$ ipython --no-banner

In [1]: import numpy as np

In [2]: from numpy import linalg as LA

In [3]: np.set_printoptions(suppress=True, linewidth=160)

In [4]: rd = lambda a: np.round(a, 2) + 0

In [5]: A = np.array([[1.0, 2.99, 0.02, 3.02, 2.98, 0.98, 5.02, 0.98, 5.02, 2.98, 1.01, 2.0, 0.0],
   ...:     [1.98, 15.02, 2.98, 21.01, 14.99, 1.99, 24.99, 10.97, 19.01, 14.99, 5.01, 10.01, 3.0],
   ...:     [2.98, 15.0, 1.99, 19.02, 14.98, 3.01, 25.03, 8.99, 21.0, 14.99, 5.02, 9.99, 1.98],
   ...:     [0.99, 5.97, 1.0, 7.99, 6.0, 0.99, 10.0, 4.0, 8.01, 6.0, 1.98, 3.99, 0.99]])

In [6]: left, s, vt = LA.svd(A)

In [7]: rd(s)
Out[7]: array([71.88,  3.43,  0.05,  0.04])

In [8]: np.argmax(s[:-1] / (s[1:] + 1e-6)) + 1
Out[8]: np.int64(2)

In [9]: M2 = left[:, :2] @ np.diag(s[:2]) @ vt[:2]

In [10]: rd(LA.norm(A - M2, 2)), rd(s[2])
Out[10]: (np.float64(0.05), np.float64(0.05))

In [11]: rd(np.abs(A - M2).max())
Out[11]: np.float64(0.03)

In [12]: rd(LA.norm(A - M2) / LA.norm(A))
Out[12]: np.float64(0.0)

In [13]: M2 = A / np.sqrt((A ** 2).mean(axis=1, keepdims=True))

In [14]: LA.matrix_rank(A - A.mean(axis=1, keepdims=True))
Out[14]: np.int64(4)

In [15]: rd(M2[2])
Out[15]: array([0.22, 1.12, 0.15, 1.42, 1.12, 0.22, 1.87, 0.67, 1.57, 1.12, 0.37, 0.75, 0.15])

In [16]: LA.matrix_rank(M2) == LA.matrix_rank(A)
Out[16]: np.True_

In [17]: LA.matrix_rank(A, rtol=0.1)
Out[17]: np.int64(1)

In [18]: r0, r1 = A[3], A[1]

In [19]: rd(r0 @ r0)
Out[19]: np.float64(375.42)

In [20]: p = (r0 @ r1) / (r0 @ r0) * r0

In [21]: rd(r1 - p)
Out[21]: array([-0.51,  0.02,  0.47,  0.94, -0.08, -0.5 , -0.13,  0.92, -1.11, -0.08,  0.04, -0.01,  0.51])

In [22]: rd(p)
Out[22]: array([ 2.49, 15.  ,  2.51, 20.07, 15.07,  2.49, 25.12, 10.05, 20.12, 15.07,  4.97, 10.02,  2.49])

In [23]: LA.matrix_rank(np.outer(r0, r1))
Out[23]: np.int64(1)

In [24]: rd((r1 - p) @ r0)
Out[24]: np.float64(0.0)

In [25]: data = 3 * np.eye(11) + np.ones((11, 11))

In [26]: data
Out[26]: 
array([[4., 1., 1., 1., 1., 1., 1., 1., 1., 1., 1.],
       [1., 4., 1., 1., 1., 1., 1., 1., 1., 1., 1.],
       [1., 1., 4., 1., 1., 1., 1., 1., 1., 1., 1.],
       [1., 1., 1., 4., 1., 1., 1., 1., 1., 1., 1.],
       [1., 1., 1., 1., 4., 1., 1., 1., 1., 1., 1.],
       [1., 1., 1., 1., 1., 4., 1., 1., 1., 1., 1.],
       [1., 1., 1., 1., 1., 1., 4., 1., 1., 1., 1.],
       [1., 1., 1., 1., 1., 1., 1., 4., 1., 1., 1.],
       [1., 1., 1., 1., 1., 1., 1., 1., 4., 1., 1.],
       [1., 1., 1., 1., 1., 1., 1., 1., 1., 4., 1.],
       [1., 1., 1., 1., 1., 1., 1., 1., 1., 1., 4.]])

In [27]: np.allclose(data @ data.T, data.T @ data)
Out[27]: True

In [28]: data @ np.ones(11)
Out[28]: array([14., 14., 14., 14., 14., 14., 14., 14., 14., 14., 14.])

In [29]: rd(np.fft.fft(data[0]))
Out[29]: array([14.+0.j,  3.+0.j,  3.+0.j,  3.+0.j,  3.+0.j,  3.+0.j,  3.+0.j,  3.+0.j,  3.+0.j,  3.+0.j,  3.+0.j])

In [30]: rd(np.sort(np.abs(np.fft.fft(data[0])))), rd(np.sort(LA.svd(data, compute_uv=False)))
Out[30]: 
(array([ 3.,  3.,  3.,  3.,  3.,  3.,  3.,  3.,  3.,  3., 14.]),
 array([ 3.,  3.,  3.,  3.,  3.,  3.,  3.,  3.,  3.,  3., 14.]))

In [31]: data @ (-1.0) ** np.arange(11)
Out[31]: array([ 4., -2.,  4., -2.,  4., -2.,  4., -2.,  4., -2.,  4.])

In [32]: rd(LA.norm(data, 2))
Out[32]: np.float64(14.0)

In [33]: data[3] @ data[5]
Out[33]: np.float64(17.0)

In [34]: rd(LA.norm(data[3], 1)), rd(LA.norm(data[3], np.inf))
Out[34]: (np.float64(14.0), np.float64(4.0))

In [35]: rd(LA.norm(data, axis=0))
Out[35]: array([5.1, 5.1, 5.1, 5.1, 5.1, 5.1, 5.1, 5.1, 5.1, 5.1, 5.1])

In [36]: data @ data
Out[36]: 
array([[26., 17., 17., 17., 17., 17., 17., 17., 17., 17., 17.],
       [17., 26., 17., 17., 17., 17., 17., 17., 17., 17., 17.],
       [17., 17., 26., 17., 17., 17., 17., 17., 17., 17., 17.],
       [17., 17., 17., 26., 17., 17., 17., 17., 17., 17., 17.],
       [17., 17., 17., 17., 26., 17., 17., 17., 17., 17., 17.],
       [17., 17., 17., 17., 17., 26., 17., 17., 17., 17., 17.],
       [17., 17., 17., 17., 17., 17., 26., 17., 17., 17., 17.],
       [17., 17., 17., 17., 17., 17., 17., 26., 17., 17., 17.],
       [17., 17., 17., 17., 17., 17., 17., 17., 26., 17., 17.],
       [17., 17., 17., 17., 17., 17., 17., 17., 17., 26., 17.],
       [17., 17., 17., 17., 17., 17., 17., 17., 17., 17., 26.]])

In [37]: (data + data.T) / 2
Out[37]: 
array([[4., 1., 1., 1., 1., 1., 1., 1., 1., 1., 1.],
       [1., 4., 1., 1., 1., 1., 1., 1., 1., 1., 1.],
       [1., 1., 4., 1., 1., 1., 1., 1., 1., 1., 1.],
       [1., 1., 1., 4., 1., 1., 1., 1., 1., 1., 1.],
       [1., 1., 1., 1., 4., 1., 1., 1., 1., 1., 1.],
       [1., 1., 1., 1., 1., 4., 1., 1., 1., 1., 1.],
       [1., 1., 1., 1., 1., 1., 4., 1., 1., 1., 1.],
       [1., 1., 1., 1., 1., 1., 1., 4., 1., 1., 1.],
       [1., 1., 1., 1., 1., 1., 1., 1., 4., 1., 1.],
       [1., 1., 1., 1., 1., 1., 1., 1., 1., 4., 1.],
       [1., 1., 1., 1., 1., 1., 1., 1., 1., 1., 4.]])

In [38]: rd(np.sort(np.abs(LA.eigvals(data))))
Out[38]: array([ 3.,  3.,  3.,  3.,  3.,  3.,  3.,  3.,  3.,  3., 14.])

In [39]: rd(LA.matrix_power(data, 4))
Out[39]: 
array([[3566., 3485., 3485., 3485., 3485., 3485., 3485., 3485., 3485., 3485., 3485.],
       [3485., 3566., 3485., 3485., 3485., 3485., 3485., 3485., 3485., 3485., 3485.],
       [3485., 3485., 3566., 3485., 3485., 3485., 3485., 3485., 3485., 3485., 3485.],
       [3485., 3485., 3485., 3566., 3485., 3485., 3485., 3485., 3485., 3485., 3485.],
       [3485., 3485., 3485., 3485., 3566., 3485., 3485., 3485., 3485., 3485., 3485.],
       [3485., 3485., 3485., 3485., 3485., 3566., 3485., 3485., 3485., 3485., 3485.],
       [3485., 3485., 3485., 3485., 3485., 3485., 3566., 3485., 3485., 3485., 3485.],
       [3485., 3485., 3485., 3485., 3485., 3485., 3485., 3566., 3485., 3485., 3485.],
       [3485., 3485., 3485., 3485., 3485., 3485., 3485., 3485., 3566., 3485., 3485.],
       [3485., 3485., 3485., 3485., 3485., 3485., 3485., 3485., 3485., 3566., 3485.],
       [3485., 3485., 3485., 3485., 3485., 3485., 3485., 3485., 3485., 3485., 3566.]])

In [40]: rd(np.abs(LA.eigvals(data)).max())
Out[40]: np.float64(14.0)

In [41]: assert data == data.T
ValueError: The truth value of an array with more than one element is ambiguous. Use a.any() or a.all()


In [42]: LA.determinant(data)
AttributeError: module 'numpy.linalg' has no attribute 'determinant'
